$ ipython --no-banner

In [1]: import numpy as np

In [2]: np.set_printoptions(precision=1, suppress=True, linewidth=200)

In [3]: def rnd(a):
   ...:     return np.round(a, 1) + 0
   ...: 

In [4]: mat = np.array([[0, 0, 0, 0, 0],
   ...:     [0, 0, 1, 1, 1],
   ...:     [0, 1, 0, 1, 0],
   ...:     [0, 1, 1, 0, 0],
   ...:     [0, 1, 0, 0, 0]])

In [5]: mat.sum(axis=0)
Out[5]: array([0, 3, 2, 2, 1])

In [6]: np.argwhere(np.triu(mat))
Out[6]: 
array([[1, 2],
       [1, 3],
       [1, 4],
       [2, 3]])

In [7]: Lm = np.diag(mat.sum(axis=1)) - mat

In [8]: round(np.linalg.det(Lm[1:, 1:]))
Out[8]: 0

In [9]: Lm @ np.ones(5)
Out[9]: array([0., 0., 0., 0., 0.])

In [10]: rnd(np.linalg.eigvalsh(Lm))
Out[10]: array([0., 0., 1., 3., 4.])

In [11]: t3 = np.stack([mat, -1 * mat, mat[::-1]])

In [12]: t3.shape
Out[12]: (3, 5, 5)

In [13]: np.linalg.matrix_rank(t3.reshape(3, -1))
Out[13]: np.int64(2)

In [14]: np.linalg.matrix_rank(t3)
Out[14]: array([4, 4, 4])

In [15]: Uu, s, VT = np.linalg.svd(mat)

In [16]: rnd(s)
Out[16]: array([2.2, 1.5, 1. , 0.3, 0. ])

In [17]: A2 = Uu[:, :4] @ np.diag(s[:4]) @ VT[:4]

In [18]: rnd(A2)
Out[18]: 
array([[0., 0., 0., 0., 0.],
       [0., 0., 1., 1., 1.],
       [0., 1., 0., 1., 0.],
       [0., 1., 1., 0., 0.],
       [0., 1., 0., 0., 0.]])

In [19]: np.linalg.matrix_rank(mat, rtol=0.05)
Out[19]: np.int64(4)

In [20]: rnd(np.abs(mat - A2).max())
Out[20]: np.float64(0.0)

In [21]: np.linalg.matrix_rank(mat, rtol=0.1)
Out[21]: np.int64(4)

In [22]: np.linalg.cond(mat) > 100
Out[22]: np.True_

In [23]: [round(float(x), 1) for x in np.linalg.svd(mat, compute_uv=False)[:3]]
Out[23]: [2.2, 1.5, 1.0]

In [24]: rnd(np.linalg.norm(mat, 2) / np.linalg.norm(mat))
Out[24]: np.float64(0.8)

In [25]: arr = np.load("mat.npy")

In [26]: arr
Out[26]: 
array([[ 0,  3, -5],
       [-3,  0,  5],
       [ 5, -5,  0]])

In [27]: (arr - arr.T) / 2
Out[27]: 
array([[ 0.,  3., -5.],
       [-3.,  0.,  5.],
       [ 5., -5.,  0.]])

In [28]: rnd(np.linalg.norm(arr, 2) / np.linalg.norm(arr))
Out[28]: np.float64(0.7)

In [29]: np.linalg.matrix_rank(arr, rtol=0.1)
Out[29]: np.int64(2)

In [30]: np.linalg.cond(arr) > 100
Out[30]: np.True_

In [31]: [round(float(x), 1) for x in np.linalg.svd(arr, compute_uv=False)[:3]]
Out[31]: [7.7, 7.7, 0.0]

In [32]: np.argsort(-np.linalg.norm(arr, axis=0).round(6), kind="stable")[:3]
Out[32]: array([2, 0, 1])

In [33]: G = arr.T @ arr

In [34]: np.linalg.matrix_rank(G)
Out[34]: np.int64(2)

In [35]: np.trace(G), (arr ** 2).sum()
Out[35]: (np.int64(118), np.int64(118))

In [36]: G
Out[36]: 
array([[ 34, -25, -15],
       [-25,  34, -15],
       [-15, -15,  50]])

In [37]: rnd(np.linalg.eigvalsh(G)[::-1])
Out[37]: array([59., 59.,  0.])

In [38]: (arr @ arr.T).shape
Out[38]: (3, 3)

In [39]: np.allclose(G, G.T)
Out[39]: True

In [40]: t3 = np.stack([arr, 2 * arr, arr[::-1]])

In [41]: t3.sum(axis=0)
Out[41]: 
array([[  5,   4, -15],
       [-12,   0,  20],
       [ 15, -12,  -5]])

In [42]: np.einsum("bij,cij->bc", t3, t3)
Out[42]: 
array([[118, 236,   4],
       [236, 472,   8],
       [  4,   8, 118]])

In [43]: (t3 @ arr.T).shape
Out[43]: (3, 3, 3)

In [44]: rnd(np.linalg.det(t3))
Out[44]: array([0., 0., 0.])

In [45]: rnd(np.linalg.norm(t3, axis=(1, 2)))
Out[45]: array([10.9, 21.7, 10.9])

In [46]: np.linalg.matrix_rank(t3)
Out[46]: array([2, 2, 2])

In [47]: np.linalg.matrix_rank(t3.reshape(3, -1))
Out[47]: np.int64(2)
